In [1]: import numpy as np

In [2]: import numpy.linalg as la

In [3]: np.set_printoptions(precision=1, suppress=True, linewidth=100, sign=" ")

In [4]: def rd(a):
   ...:     return np.round(a, 1) + 0
   ...: 

In [5]: mat = np.loadtxt("layer2.csv", delimiter=",")

In [6]: rd(mat)
Out[6]: 
array([[ 0.9,  0.4, -0.1, -0.1],
       [ 0.4, -0.8,  0.4,  0.4],
       [-0.1,  0.4,  0.9, -0.1],
       [-0.1,  0.4, -0.1,  0.9]])

In [7]: # orthonormal columns

In [8]: rd(la.norm(mat, 2))
Out[8]: np.float64(1.0)

In [9]: rd(la.norm(mat) ** 2 / la.norm(mat, 2) ** 2)
Out[9]: np.float64(4.0)

In [10]: rd(la.norm(mat[3] - mat[0]))
Out[10]: np.float64(1.4)

In [11]: rd(la.norm(mat, axis=1))
Out[11]: array([ 1.,  1.,  1.,  1.])

In [12]: rd(la.norm(mat[3], 1)), rd(la.norm(mat[3], np.inf))
Out[12]: (np.float64(1.4), np.float64(0.9))

In [13]: rng = np.random.default_rng(563388)

In [14]: z = rng.permutation(4)

In [15]: z
Out[15]: array([ 3,  0,  1,  2])

In [16]: M2 = mat[z][:, z]

In [17]: rd(np.sort(np.abs(la.eigvals(M2))))
Out[17]: array([ 1.,  1.,  1.,  1.])

In [18]: rd(M2)
Out[18]: 
array([[ 0.9, -0.1,  0.4, -0.1],
       [-0.1,  0.9,  0.4, -0.1],
       [ 0.4,  0.4, -0.8,  0.4],
       [-0.1, -0.1,  0.4,  0.9]])

In [19]: try:
    ...:     la.cholesky(M2)
    ...: except la.LinAlgError as e:
    ...:     print(e)
    ...: 
Matrix is not positive definite

In [20]: [round(float(la.det(M2[:i, :i])), 2) + 0 for i in range(1, 5)]
Out[20]: [0.93, 0.86, -0.93, -1.0]

In [21]: rd(la.eigvalsh(M2).min())
Out[21]: np.float64(-1.0)

In [22]: np.all(la.eigvalsh(M2) > 0)
Out[22]: np.False_
